$ ipython --no-banner

In [1]: import numpy as np

In [2]: np.set_printoptions(suppress=True, linewidth=140)

In [3]: def rd(a):
   ...:     return np.round(a, 2) + 0
   ...: 

In [4]: F = np.load("block12.npy")

In [5]: F
Out[5]: 
array([[ 0.95,  0.45, -0.46,  0.05, -0.06,  1.68],
       [ 0.45,  0.42, -0.36,  0.91,  0.54, -0.25],
       [-0.88, -0.07,  0.97,  0.17, -0.17, -1.01],
       [-2.64,  0.36,  3.53, -0.98, -0.3 , -2.13],
       [ 1.77,  2.55, -1.34,  3.07,  1.51,  2.28],
       [ 1.24, -1.72, -2.64, -0.14, -1.04,  2.46],
       [ 2.88,  1.72, -1.02,  1.29,  1.29,  3.46],
       [-0.43, -1.19, -0.72, -0.39, -0.11, -1.19],
       [ 0.13, -0.3 ,  0.03, -0.69, -0.45,  0.53],
       [ 2.48,  1.29, -0.91,  1.53,  1.48,  2.65]])

In [6]: r0 = np.array([5, 2, 2])

In [7]: rd(np.convolve(F[7], r0))
Out[7]: array([-2.15, -6.81, -6.84, -5.77, -2.77, -6.95, -2.6 , -2.38])

In [8]: rd(np.polyval(r0, F[7]))
Out[8]: array([2.06, 6.7 , 3.15, 1.98, 1.84, 6.7 ])

In [9]: rd(np.correlate(F[7], F[0], "full"))
Out[9]: array([-0.72, -1.97, -1.16, -0.47,  0.16, -2.62, -1.21, -0.87,  0.13, -0.64, -1.13])

In [10]: rd(np.cross(F[7, :3], F[0, :3]))
Out[10]: array([ 0.87, -0.88,  0.94])

In [11]: A = np.loadtxt("data.csv", delimiter=",")

In [12]: A
Out[12]: 
array([[-22.13,   0.92,   4.87, -16.03,  -9.95,  12.86],
       [ -3.49,  -6.06,   9.43,  -0.14,  16.45,   8.1 ],
       [-20.32,   0.37,   7.47, -14.2 , -10.82,  12.63],
       [-20.85,   1.81,   6.51, -16.21, -11.55,  11.8 ],
       [-22.29,   3.68,   4.71, -17.37, -11.07,  12.18],
       [-21.49,   4.14,   6.8 , -15.56, -11.89,  13.32],
       [-21.53,   1.04,   6.93, -16.1 , -12.49,  12.83],
       [ -3.5 ,  -7.64,   9.52,  -0.65,  16.92,   7.66],
       [ -3.78,  -6.18,   7.37,   0.  ,  16.93,   6.7 ],
       [-22.2 ,   2.68,   7.26, -14.31,  -8.95,  12.12],
       [ -3.87,  -5.71,  10.13,  -1.28,  17.44,   8.17],
       [ -5.15,  -6.55,   9.77,   1.58,  16.2 ,   7.54],
       [ -2.07,  -7.46,   9.38,   0.25,  18.4 ,   8.54],
       [-22.45,   1.22,   6.88, -16.34, -12.89,  11.05],
       [ -5.15,  -5.81,  11.03,   0.6 ,  17.29,   7.7 ],
       [-22.78,   1.26,   5.8 , -15.46, -11.41,  13.88],
       [ -3.91,  -6.74,   9.18,   0.29,  17.18,   8.94],
       [ -3.18,  -7.05,   9.26,   1.86,  18.75,   7.84],
       [ -2.49,  -7.5 ,   8.65,  -1.45,  17.04,  10.16],
       [ -2.56,  -6.31,  10.1 ,  -2.01,  17.95,   9.47],
       [ -4.36,  -4.08,   8.42,   1.95,  19.59,   8.06],
       [-21.77,   1.23,   5.39, -16.05, -12.3 ,  11.97],
       [ -5.11,  -4.56,   9.22,  -1.38,  18.15,   8.71],
       [ -3.53,  -7.66,   8.98,  -1.56,  18.17,   7.07],
       [-22.3 ,   2.43,   5.51, -16.42, -11.58,  12.29],
       [-23.02,   2.95,   6.45, -15.65, -12.11,  11.49],
       [-21.24,   1.8 ,   6.62, -17.85, -12.46,  11.72],
       [ -3.8 ,  -5.8 ,  10.64,   0.34,  18.46,   7.7 ],
       [ -2.99,  -5.99,  10.  ,  -2.07,  18.53,   8.4 ],
       [-22.66,   2.98,   6.98, -15.83, -12.54,  11.59],
       [ -4.57,  -6.11,  11.61,  -1.03,  18.4 ,   7.75],
       [-23.13,   1.09,   6.57, -14.81, -12.51,  11.45],
       [-22.18,   2.02,   7.48, -14.46, -13.  ,  11.04],
       [-21.67,   2.49,   6.46, -13.98, -11.67,  10.12],
       [-22.06,   2.92,   5.64, -17.01, -12.11,  12.24],
       [ -4.69,  -6.64,  10.72,  -1.47,  18.84,   9.52],
       [-22.08,   3.83,   7.07, -15.94, -12.47,  11.9 ],
       [ -4.63,  -6.51,  10.45,  -0.52,  18.58,   8.55],
       [ -3.91,  -5.16,   9.36,   0.92,  18.74,   7.86]])

In [13]: B = np.array([[9, 9], [0, 1], [4, 7], [9, 6], [6, 3], [1, 7]])

In [14]: rd(np.einsum("ij->j", A))
Out[14]: array([-494.89,  -84.66,  314.62, -305.35,  134.24,  392.92])

In [15]: np.linalg.matrix_rank(np.vstack([A, B.T]))
Out[15]: np.int64(6)

In [16]: m1 = np.diag(np.array([4, 4, 2, 8, 4])) + -1 * np.eye(5, k=1) + -1 * np.eye(5, k=-1)

In [17]: m1
Out[17]: 
array([[ 4., -1.,  0.,  0.,  0.],
       [-1.,  4., -1.,  0.,  0.],
       [ 0., -1.,  2., -1.,  0.],
       [ 0.,  0., -1.,  8., -1.],
       [ 0.,  0.,  0., -1.,  4.]])

In [18]: B = np.array([[-3, -1], [1, 1]])

In [19]: cent = np.kron(B, m1)

In [20]: rd(np.linalg.norm(cent, 2)), rd(np.linalg.norm(B, 2) * np.linalg.norm(m1, 2))
Out[20]: (np.float64(28.65), np.float64(28.65))

In [21]: cent
Out[21]: 
array([[-12.,   3.,  -0.,  -0.,  -0.,  -4.,   1.,  -0.,  -0.,  -0.],
       [  3., -12.,   3.,  -0.,  -0.,   1.,  -4.,   1.,  -0.,  -0.],
       [ -0.,   3.,  -6.,   3.,  -0.,  -0.,   1.,  -2.,   1.,  -0.],
       [ -0.,  -0.,   3., -24.,   3.,  -0.,  -0.,   1.,  -8.,   1.],
       [ -0.,  -0.,  -0.,   3., -12.,  -0.,  -0.,  -0.,   1.,  -4.],
       [  4.,  -1.,   0.,   0.,   0.,   4.,  -1.,   0.,   0.,   0.],
       [ -1.,   4.,  -1.,   0.,   0.,  -1.,   4.,  -1.,   0.,   0.],
       [  0.,  -1.,   2.,  -1.,   0.,   0.,  -1.,   2.,  -1.,   0.],
       [  0.,   0.,  -1.,   8.,  -1.,   0.,   0.,  -1.,   8.,  -1.],
       [  0.,   0.,   0.,  -1.,   4.,   0.,   0.,   0.,  -1.,   4.]])

In [22]: np.linalg.matrix_rank(cent)
Out[22]: np.int64(10)

In [23]: cent.shape
Out[23]: (10, 10)
